$ python -q
>>> import numpy as np
>>> np.set_printoptions(suppress=True, linewidth=140)
>>> r0 = np.array([5, -4]) + 0.5
>>> feats = np.outer(r0, r0) / (r0 @ r0)
>>> print(feats.round(2))
[[ 0.71 -0.45]
 [-0.45  0.29]]
>>> vec = np.array([3, 0])
>>> print(np.round(np.eye(2) - feats, 2))
[[0.29 0.45]
 [0.45 0.71]]
>>> print(np.round(feats @ feats @ vec, 2))
[ 2.14 -1.36]
>>> print((vec - feats @ vec) @ (feats @ vec))
0.0
>>> print(np.trace(feats))
1.0
>>> vals, vecs = np.linalg.eigh(feats)
>>> print(vals.sum(), np.trace(feats))
1.0 1.0
>>> print(np.abs(vecs[:, -1]).round(6).argmax())
0
>>> print(np.round(np.linalg.eigvalsh(feats @ feats), 2) + 0)
[0. 1.]
>>> print(np.unique(vals.round(6) + 0, return_counts=True)[1])
[1 1]
>>> print(vals.round(2) + 0)
[0. 1.]
>>> print(np.round(np.abs(vecs[:, -1]), 2))
[0.84 0.54]
>>> print(np.round(vecs.T @ vecs, 2) + 0)
[[1. 0.]
 [0. 1.]]
>>> print(np.argsort(-np.linalg.norm(feats, axis=0).round(6), kind="stable")[:3])
[0 1]
>>> print(np.round((feats + feats.T) / 2, 2))
[[ 0.71 -0.45]
 [-0.45  0.29]]
>>> print(np.trace(feats))
1.0
>>> print(np.round(np.linalg.matrix_power(feats, 3), 2))
[[ 0.71 -0.45]
 [-0.45  0.29]]
>>> print(round(np.abs(np.linalg.eigvals(feats)).max(), 2))
1.0
>>> print(round(float(np.linalg.det(feats)), 2))
-0.0
>>> vals, vecs = np.linalg.eigh(feats)
>>> vec = np.array([2, -1])
>>> print(np.round(np.abs(feats).sum(axis=1).max(), 2), np.abs(vals).max())
1.16 1.0
>>> print(np.round(vec @ feats @ vec, 2))
4.95
>>> print(round(vec @ feats @ vec / (vec @ vec), 2), round(float(vals[0]), 2), vals[-1])
0.99 -0.0 1.0
>>> print(np.round(np.linalg.eigvalsh(feats[1:, 1:]), 2))
[0.29]
